% ipython --no-banner

In [1]: import numpy as np

In [2]: np.set_printoptions(suppress=True, linewidth=200)

In [3]: feats = np.loadtxt("arr.csv", delimiter=",")

In [4]: feats
Out[4]: 
array([[ 1., -3.,  0.,  0.,  0.,  0.,  0.,  0.],
       [-3.,  2., -3.,  0.,  0.,  0.,  0.,  0.],
       [ 0., -3.,  5., -3.,  0.,  0.,  0.,  0.],
       [ 0.,  0., -3.,  0., -3.,  0.,  0.,  0.],
       [ 0.,  0.,  0., -3.,  4., -3.,  0.,  0.],
       [ 0.,  0.,  0.,  0., -3.,  5., -3.,  0.],
       [ 0.,  0.,  0.,  0.,  0., -3.,  3., -3.],
       [ 0.,  0.,  0.,  0.,  0.,  0., -3.,  2.]])

In [5]: Q, V = np.linalg.qr(feats[:, :1])[0], np.linalg.qr(feats[:, 1:])[0]

In [6]: sig = np.linalg.svd(Q.T @ V, compute_uv=False)

In [7]: np.round(np.degrees(np.arccos(sig.clip(0, 1))), 2)
Out[7]: array([41.66])

In [8]: (sig > 0.9).sum()
Out[8]: np.int64(0)

In [9]: round(np.linalg.norm(Q @ Q.T - V @ V.T, 2), 2)
Out[9]: np.float64(1.0)

In [10]: G = feats.T @ feats

In [11]: np.allclose(G, G.T)
Out[11]: True

In [12]: A = np.load("out14.npy")

In [13]: A
Out[13]: 
array([[-2.42,  2.45, -0.06,  2.35,  0.82,  1.53, -0.79, -1.58, -2.34, -1.54,  2.33,  0.1 , -2.42, -0.87],
       [-0.92,  1.16,  0.06,  1.16,  0.33,  0.6 , -0.16, -0.57, -1.07, -0.78,  1.07, -0.02, -1.01, -0.15],
       [-2.54,  2.62, -0.07,  2.5 ,  0.88,  1.66, -0.72, -1.7 , -2.5 , -1.64,  2.66, -0.14, -2.56, -0.81],
       [ 0.21, -0.19,  0.02, -0.29, -0.31, -0.17,  0.12,  0.06,  0.25, -0.13, -0.23,  0.12,  0.12,  0.12],
       [-1.13,  1.07, -0.03,  1.1 ,  0.41,  0.68, -0.38, -0.75, -1.04, -0.79,  1.1 ,  0.02, -1.4 , -0.43],
       [ 2.77, -2.82,  0.11, -2.7 , -0.79, -1.87,  1.02,  1.89,  2.69,  1.6 , -2.74, -0.04,  2.66,  0.88],
       [-0.42,  0.46, -0.06,  0.52,  0.32,  0.3 ,  0.  , -0.26, -0.46, -0.22,  0.31,  0.04, -0.45, -0.01],
       [ 0.96, -0.96,  0.12, -1.01, -0.3 , -0.72,  0.51,  0.65,  1.15,  0.72, -0.91,  0.  ,  1.  ,  0.48],
       [-1.18,  1.23, -0.11,  1.17,  0.37,  0.83, -0.61, -0.86, -1.28, -0.73,  1.21, -0.02, -1.17, -0.44],
       [-3.01,  3.08, -0.18,  3.25,  0.94,  2.12, -1.18, -2.18, -2.96, -2.14,  3.13, -0.06, -3.05, -1.06],
       [ 1.51, -1.68,  0.08, -1.52, -0.68, -1.05,  0.53,  0.99,  1.67,  1.01, -1.52,  0.09,  1.51,  0.6 ],
       [ 2.4 , -2.32, -0.11, -2.3 , -0.79, -1.7 ,  0.61,  1.52,  2.39,  1.71, -2.35,  0.03,  2.51,  0.71],
       [-0.41,  0.43, -0.03,  0.31,  0.11,  0.15, -0.14, -0.14, -0.37, -0.17,  0.46,  0.03, -0.43, -0.17],
       [-6.11,  6.13, -0.04,  6.24,  1.98,  3.99, -1.99, -4.15, -6.22, -4.05,  6.11,  0.02, -6.2 , -2.05],
       [-2.24,  2.21,  0.02,  2.3 ,  0.77,  1.42, -0.71, -1.46, -2.07, -1.54,  2.37, -0.07, -2.02, -0.69],
       [ 0.61, -0.67,  0.12, -0.63, -0.04, -0.25,  0.22,  0.26,  0.83,  0.29, -0.59,  0.17,  0.62,  0.2 ],
       [-4.21,  4.07, -0.07,  4.29,  1.34,  3.  , -1.42, -2.78, -4.42, -2.67,  4.19, -0.13, -4.19, -1.41],
       [ 1.5 , -1.49,  0.18, -1.65, -0.43, -1.09,  0.51,  0.91,  1.61,  1.02, -1.57,  0.19,  1.7 ,  0.65],
       [ 1.42, -1.35,  0.07, -1.3 , -0.49, -0.94,  0.55,  0.86,  1.34,  0.76, -1.22, -0.02,  1.4 ,  0.54],
       [-1.96,  2.11, -0.13,  1.92,  0.8 ,  1.37, -0.58, -1.3 , -2.12, -1.2 ,  1.96, -0.02, -1.79, -0.71],
       [ 1.9 , -1.8 , -0.08, -2.03, -0.59, -1.32,  0.58,  1.42,  1.8 ,  1.42, -2.03,  0.12,  2.02,  0.63],
       [ 7.26, -7.31,  0.02, -7.47, -2.43, -4.82,  2.58,  5.07,  7.39,  4.76, -7.13,  0.  ,  7.29,  2.32],
       [ 2.85, -2.79, -0.02, -2.66, -0.83, -1.77,  0.91,  1.88,  2.75,  1.98, -2.81, -0.11,  3.01,  0.95],
       [ 6.91, -6.7 , -0.1 , -6.73, -2.18, -4.81,  2.4 ,  4.59,  6.85,  4.52, -6.87,  0.17,  6.88,  2.25],
       [-0.24,  0.23, -0.03,  0.35,  0.06, -0.07, -0.1 , -0.15, -0.17, -0.1 ,  0.06,  0.1 , -0.3 ,  0.07],
       [ 1.14, -1.13, -0.09, -1.43, -0.44, -0.78,  0.45,  0.78,  1.15,  0.88, -1.25, -0.13,  1.26,  0.23],
       [ 0.79, -1.06,  0.16, -1.19, -0.34, -0.59,  0.53,  0.6 ,  0.98,  0.66, -1.03, -0.02,  1.02,  0.38],
       [-0.11,  0.24,  0.13, -0.03,  0.12,  0.11,  0.08, -0.21,  0.  , -0.09, -0.08, -0.04, -0.14, -0.17],
       [-2.95,  2.94,  0.16,  2.91,  0.93,  1.98, -1.08, -2.09, -2.96, -2.01,  2.97,  0.08, -2.95, -1.02],
       [-3.44,  3.39, -0.01,  3.58,  1.23,  2.41, -1.24, -2.26, -3.3 , -2.22,  3.34, -0.04, -3.38, -1.27],
       [-3.82,  3.83, -0.15,  3.89,  1.16,  2.58, -1.26, -2.55, -3.86, -2.68,  3.84, -0.09, -3.92, -1.18],
       [ 1.99, -1.97, -0.1 , -1.89, -0.79, -1.54,  0.78,  1.24,  1.9 ,  1.42, -2.08,  0.18,  2.03,  0.66],
       [-4.01,  4.15,  0.06,  4.01,  1.43,  2.51, -1.19, -2.68, -4.07, -2.63,  3.96, -0.01, -3.99, -1.29],
       [ 4.81, -4.6 , -0.12, -4.55, -1.54, -3.05,  1.65,  3.1 ,  4.69,  3.06, -4.47,  0.14,  4.52,  1.49],
       [ 3.18, -3.37,  0.05, -3.3 , -1.22, -2.26,  1.04,  2.19,  3.23,  2.03, -3.2 , -0.04,  3.21,  1.06],
       [ 1.74, -1.83,  0.04, -1.79, -0.62, -1.24,  0.77,  1.23,  1.72,  1.11, -1.62,  0.05,  1.85,  0.6 ]])

In [14]: hat = A @ np.linalg.solve(A.T @ A, A.T)

In [15]: np.round(np.diag(hat), 2)
Out[15]: 
array([0.21, 0.5 , 0.35, 0.51, 0.37, 0.52, 0.37, 0.37, 0.22, 0.41, 0.27, 0.31, 0.25, 0.31, 0.47, 0.51, 0.41, 0.41, 0.21, 0.37, 0.4 , 0.47, 0.36, 0.43, 0.36, 0.38, 0.44, 0.61, 0.33, 0.53, 0.35, 0.52,
       0.29, 0.59, 0.28, 0.31])

In [16]: round(float(np.trace(hat)), 2)
Out[16]: 14.0

In [17]: cen = A - A.mean(axis=0)

In [18]: V = np.linalg.svd(cen)[2][:1]

In [19]: out = cen - cen @ V.T @ V

In [20]: np.round(out.std(axis=0), 2)
Out[20]: array([0.07, 0.08, 0.1 , 0.1 , 0.09, 0.09, 0.1 , 0.07, 0.09, 0.09, 0.08, 0.08, 0.09, 0.08])

In [21]: round(float(np.linalg.norm(out) / np.linalg.norm(cen)), 2)
Out[21]: 0.04

In [22]: np.linalg.norm(out, axis=1).round(6).argmax()
Out[22]: np.int64(15)

In [23]: np.round(np.diag(V.T @ V), 2) + 0
Out[23]: array([0.13, 0.13, 0.  , 0.13, 0.01, 0.06, 0.02, 0.06, 0.13, 0.06, 0.13, 0.  , 0.13, 0.01])

In [24]: np.round((cen @ V.T).std(axis=0), 2)
Out[24]: array([8.21])

In [25]: mat = np.load("layer1.npy")

In [26]: mat
Out[26]: 
array([[  4,   5,   6,   7,   8,   9,  10,  11,  12,  13,  14,  15,  16,  17,  18],
       [ 19,  20,  21,  22,  23,  24,  25,  26,  27,  28,  29,  30,  31,  32,  33],
       [ 34,  35,  36,  37,  38,  39,  40,  41,  42,  43,  44,  45,  46,  47,  48],
       [ 49,  50,  51,  52,  53,  54,  55,  56,  57,  58,  59,  60,  61,  62,  63],
       [ 64,  65,  66,  67,  68,  69,  70,  71,  72,  73,  74,  75,  76,  77,  78],
       [ 79,  80,  81,  82,  83,  84,  85,  86,  87,  88,  89,  90,  91,  92,  93],
       [ 94,  95,  96,  97,  98,  99, 100, 101, 102, 103, 104, 105, 106, 107, 108],
       [109, 110, 111, 112, 113, 114, 115, 116, 117, 118, 119, 120, 121, 122, 123],
       [124, 125, 126, 127, 128, 129, 130, 131, 132, 133, 134, 135, 136, 137, 138],
       [139, 140, 141, 142, 143, 144, 145, 146, 147, 148, 149, 150, 151, 152, 153],
       [154, 155, 156, 157, 158, 159, 160, 161, 162, 163, 164, 165, 166, 167, 168],
       [169, 170, 171, 172, 173, 174, 175, 176, 177, 178, 179, 180, 181, 182, 183],
       [184, 185, 186, 187, 188, 189, 190, 191, 192, 193, 194, 195, 196, 197, 198]])

In [27]: # null space of dimension 13

In [28]: f, r1 = mat[0], mat[4]

In [29]: f @ f
Out[29]: np.int64(2095)

In [30]: p = (f @ r1) / (f @ f) * f

In [31]: np.round(np.linalg.norm(f + r1) ** 2 + np.linalg.norm(f - r1) ** 2, 2)
Out[31]: np.float64(155980.0)

In [32]: np.linalg.matrix_rank(np.outer(f, r1))
Out[32]: np.int64(1)

In [33]: U, sig, Vh = np.linalg.svd(mat)

In [34]: np.argmax(sig[:-1] / (sig[1:] + 1e-6)) + 1
Out[34]: np.int64(2)

In [35]: out = U[:, :2] @ np.diag(sig[:2]) @ Vh[:2]

In [36]: np.linalg.matrix_rank(mat, rtol=0.05)
Out[36]: np.int64(1)

In [37]: [round(float(x), 2) for x in np.linalg.svd(mat, compute_uv=False)[:3]]
Out[37]: [1614.38, 29.29, 0.0]

In [38]: np.linalg.cond(mat) > 100
Out[38]: np.True_

In [39]: np.linalg.matrix_rank(mat, rtol=0.1)
Out[39]: np.int64(1)

In [40]: m1 = np.array([[6, -2, -6, -4, 2, 0],
    ...:     [8, -5, 3, 1, 6, -6],
    ...:     [8, 0, 0, 0, -2, -3],
    ...:     [-6, 5, 7, -8, 6, -5],
    ...:     [9, 4, 0, -2, 1, -2],
    ...:     [3, 2, -7, -3, 8, -8],
    ...:     [-4, -7, -2, -2, 8, -8],
    ...:     [6, 3, 8, -7, -3, 1],
    ...:     [3, -9, -8, -9, -6, -6],
    ...:     [-2, 1, -4, 4, -9, -8]])

In [41]: m1
Out[41]: 
array([[ 6, -2, -6, -4,  2,  0],
       [ 8, -5,  3,  1,  6, -6],
       [ 8,  0,  0,  0, -2, -3],
       [-6,  5,  7, -8,  6, -5],
       [ 9,  4,  0, -2,  1, -2],
       [ 3,  2, -7, -3,  8, -8],
       [-4, -7, -2, -2,  8, -8],
       [ 6,  3,  8, -7, -3,  1],
       [ 3, -9, -8, -9, -6, -6],
       [-2,  1, -4,  4, -9, -8]])

In [42]: hat = m1 @ np.linalg.solve(m1.T @ m1, m1.T)

In [43]: np.round(np.linalg.eigvalsh(hat), 2) + 0
Out[43]: array([0., 0., 0., 0., 1., 1., 1., 1., 1., 1.])

In [44]: hat.round(2) + 0
Out[44]: 
array([[ 0.36, -0.07,  0.02, -0.16,  0.15,  0.24, -0.06, -0.03,  0.22, -0.25],
       [-0.07,  0.73,  0.25, -0.1 ,  0.1 , -0.04,  0.3 ,  0.09, -0.07, -0.05],
       [ 0.02,  0.25,  0.25, -0.12,  0.22,  0.04, -0.09,  0.16,  0.03,  0.16],
       [-0.16, -0.1 , -0.12,  0.77,  0.01,  0.16,  0.17,  0.27, -0.04,  0.  ],
       [ 0.15,  0.1 ,  0.22,  0.01,  0.36,  0.26, -0.21,  0.18, -0.09,  0.03],
       [ 0.24, -0.04,  0.04,  0.16,  0.26,  0.68,  0.11, -0.21, -0.04,  0.07],
       [-0.06,  0.3 , -0.09,  0.17, -0.21,  0.11,  0.55, -0.19,  0.15, -0.04],
       [-0.03,  0.09,  0.16,  0.27,  0.18, -0.21, -0.19,  0.58,  0.14, -0.09],
       [ 0.22, -0.07,  0.03, -0.04, -0.09, -0.04,  0.15,  0.14,  0.86,  0.1 ],
       [-0.25, -0.05,  0.16,  0.  ,  0.03,  0.07, -0.04, -0.09,  0.1 ,  0.86]])

In [45]: rng = np.random.default_rng(8052)

In [46]: idx = rng.permutation(6)

In [47]: out = m1[:, idx] * rng.choice([-1, 1], 6)

In [48]: out
Out[48]: 
array([[-4,  6, -2, -2, -6,  0],
       [ 1, -3, -6, -5, -8, -6],
       [ 0,  0,  2,  0, -8, -3],
       [-8, -7, -6,  5,  6, -5],
       [-2,  0, -1,  4, -9, -2],
       [-3,  7, -8,  2, -3, -8],
       [-2,  2, -8, -7,  4, -8],
       [-7, -8,  3,  3, -6,  1],
       [-9,  8,  6, -9, -3, -6],
       [ 4,  4,  9,  1,  2, -8]])

In [49]: U, _, Vh = np.linalg.svd(m1.T @ out)

In [50]: np.round(U @ Vh, 2) + 0
Out[50]: 
array([[ 0.,  0.,  0.,  0., -1.,  0.],
       [ 0.,  0.,  0.,  1.,  0.,  0.],
       [ 0., -1.,  0.,  0.,  0.,  0.],
       [ 1.,  0.,  0.,  0.,  0.,  0.],
       [ 0.,  0., -1.,  0.,  0.,  0.],
       [ 0.,  0.,  0.,  0.,  0.,  1.]])

In [51]: idx
Out[51]: array([3, 2, 4, 1, 0, 5])

In [52]: np.round(np.linalg.lstsq(m1, out)[0], 2) + 0
Out[52]: 
array([[ 0.,  0.,  0.,  0., -1.,  0.],
       [ 0.,  0.,  0.,  1.,  0.,  0.],
       [ 0., -1.,  0.,  0.,  0.,  0.],
       [ 1.,  0.,  0.,  0.,  0.,  0.],
       [ 0.,  0., -1.,  0.,  0.,  0.],
       [ 0.,  0.,  0.,  0.,  0.,  1.]])

In [53]: vec = np.array([1, 0, 0, 1, 1, 0])

In [54]: y = m1 @ vec

In [55]: np.round(np.linalg.pinv(m1) @ m1, 2) + 0
Out[55]: 
array([[1., 0., 0., 0., 0., 0.],
       [0., 1., 0., 0., 0., 0.],
       [0., 0., 1., 0., 0., 0.],
       [0., 0., 0., 1., 0., 0.],
       [0., 0., 0., 0., 1., 0.],
       [0., 0., 0., 0., 0., 1.]])

In [56]: y
Out[56]: array([  4,  15,   6,  -8,   8,   8,   2,  -4, -12,  -7])

In [57]: np.round(np.linalg.lstsq(m1, y)[0], 2) + 0
Out[57]: array([1., 0., 0., 1., 1., 0.])

In [58]: y = y + 0.1 * rng.normal(size=10)

In [59]: y.round(2)
Out[59]: array([  3.98,  15.14,   5.99,  -8.02,   8.19,   7.95,   1.79,  -3.95, -12.13,  -7.03])

In [60]: c, *_ = np.linalg.lstsq(m1, y)

In [61]: c.round()
Out[61]: array([1., 0., 0., 1., 1., 0.])

In [62]: C = np.array([[2, -4, 3, -2, -3, 3], [5, 5, -2, -2, 4, -5]])

In [63]: M = rng.normal(size=(51, 2)) @ C + np.array([-1, -3, -2, -1, 1, 2])

In [64]: M.round(2)
Out[64]: 
array([[ -3.41,  -9.16,   1.34,  -0.78,  -3.8 ,   7.54],
       [  1.24,   3.35,  -5.5 ,  -1.07,   5.94,  -3.66],
       [  1.11,  -4.6 ,  -0.49,  -2.58,  -0.16,   2.98],
       [  0.85,  -8.44,   1.87,  -3.2 ,  -3.11,   6.22],
       [  4.37,   4.5 ,  -5.5 ,  -2.72,   6.93,  -5.15],
       [ -0.77,  -5.65,  -0.27,  -1.67,  -1.02,   4.17],
       [  3.76,   4.16,  -5.43,  -2.42,   6.65,  -4.76],
       [ -3.6 , -14.56,   4.71,  -1.75,  -7.95,  12.06],
       [ -3.98,  -5.54,  -1.08,   0.28,  -1.05,   4.62],
       [  1.44,   5.03,  -6.52,  -0.86,   7.24,  -5.1 ],
       [ -3.7 ,  -6.29,  -0.55,  -0.04,  -1.61,   5.19],
       [  1.48,  -9.61,   2.76,  -3.81,  -3.98,   7.09],
       [-11.28,  -7.64,  -1.46,   4.24,  -2.9 ,   7.58],
       [ -7.14,   1.33,  -6.17,   3.55,   4.11,  -0.58],
       [ 11.17,  -4.92,   2.06,  -8.69,  -0.07,   1.57],
       [ -9.14,  -2.85,  -4.  ,   3.92,   0.85,   3.23],
       [ -4.57,  -5.29,  -1.39,   0.69,  -0.87,   4.5 ],
       [ -8.27, -14.41,   3.53,   1.08,  -7.99,  12.72],
       [  1.75,  -2.71,  -1.55,  -2.59,   1.32,   1.3 ],
       [ -3.67,   4.5 ,  -7.37,   2.1 ,   6.66,  -3.8 ],
       [  7.22,  -5.6 ,   1.56,  -6.45,  -0.72,   2.8 ],
       [  6.14,   1.94,  -3.46,  -4.29,   5.02,  -3.3 ],
       [  8.76,   6.16,  -5.53,  -5.02,   8.35,  -7.26],
       [  0.06,  -4.78,  -0.62,  -1.99,  -0.33,   3.31],
       [ -5.87, -12.75,   3.04,  -0.03,  -6.64,  10.94],
       [ -7.39,  -9.73,   0.77,   1.48,  -4.37,   8.67],
       [ -0.71,  -6.43,   0.24,  -1.86,  -1.62,   4.81],
       [ -9.69,  -7.02,  -1.48,   3.41,  -2.37,   6.8 ],
       [  0.98,  -6.68,   0.79,  -2.92,  -1.76,   4.74],
       [ -4.65,  -1.36,  -3.89,   1.52,   2.14,   1.24],
       [ -5.09,  -6.38,  -0.81,   0.78,  -1.73,   5.5 ],
       [  6.25,  -5.16,   1.06,  -5.78,  -0.41,   2.59],
       [  4.35,   1.67,  -3.71,  -3.28,   4.76,  -2.78],
       [  3.69,   2.34,  -4.28,  -2.75,   5.25,  -3.23],
       [ -7.95, -11.69,   1.88,   1.43,  -5.89,  10.4 ],
       [  1.42,  -7.92,   1.68,  -3.43,  -2.69,   5.69],
       [  3.43, -14.73,   6.46,  -6.  ,  -7.84,  11.03],
       [  6.08,   0.99,  -2.88,  -4.45,   4.3 ,  -2.51],
       [ -2.92, -12.06,   3.29,  -1.66,  -6.01,   9.87],
       [  6.47,  -0.4 ,  -1.9 ,  -4.96,   3.24,  -1.41],
       [ -0.94,  -6.98,   0.53,  -1.83,  -2.05,   5.31],
       [  2.05,  -0.01,  -3.18,  -2.23,   3.39,  -1.  ],
       [  6.56,  -2.86,  -0.33,  -5.51,   1.36,   0.62],
       [  9.17,  -9.63,   4.57,  -8.43,  -3.74,   5.83],
       [ -0.83,  -4.13,  -1.25,  -1.33,   0.14,   2.91],
       [  4.3 ,   3.37,  -4.8 ,  -2.9 ,   6.06,  -4.19],
       [ -5.47,  -3.19,  -2.92,   1.64,   0.7 ,   2.91],
       [ -8.2 ,  -4.03,  -3.03,   3.12,  -0.03,   4.06],
       [  6.26,   2.57,  -3.83,  -4.24,   5.51,  -3.85],
       [ -5.99,  -7.42,  -0.36,   1.11,  -2.56,   6.52],
       [  5.68,   9.37,  -8.28,  -2.53,  10.71,  -9.42]])

In [65]: # null space of dimension 3

In [66]: U, sig, Vh = np.linalg.svd(M)

In [67]: sig.round(2) + 0
Out[67]: array([75.11, 42.66, 26.08,  0.  ,  0.  ,  0.  ])

In [68]: np.argmax(sig[:-1] / (sig[1:] + 1e-6)) + 1
Out[68]: np.int64(3)

In [69]: out = U[:, :3] @ np.diag(sig[:3]) @ Vh[:3]

In [70]: np.round(np.abs(M - out).max(), 2)
Out[70]: np.float64(0.0)

In [71]: np.round(np.linalg.norm(M - out, 2), 2), round(sig[3], 2)
Out[71]: (np.float64(0.0), np.float64(0.0))

In [72]: np.linalg.matrix_rank(M, rtol=0.05)
Out[72]: np.int64(3)

In [73]: round(np.linalg.norm(M - out) / np.linalg.norm(M), 2)
Out[73]: np.float64(0.0)
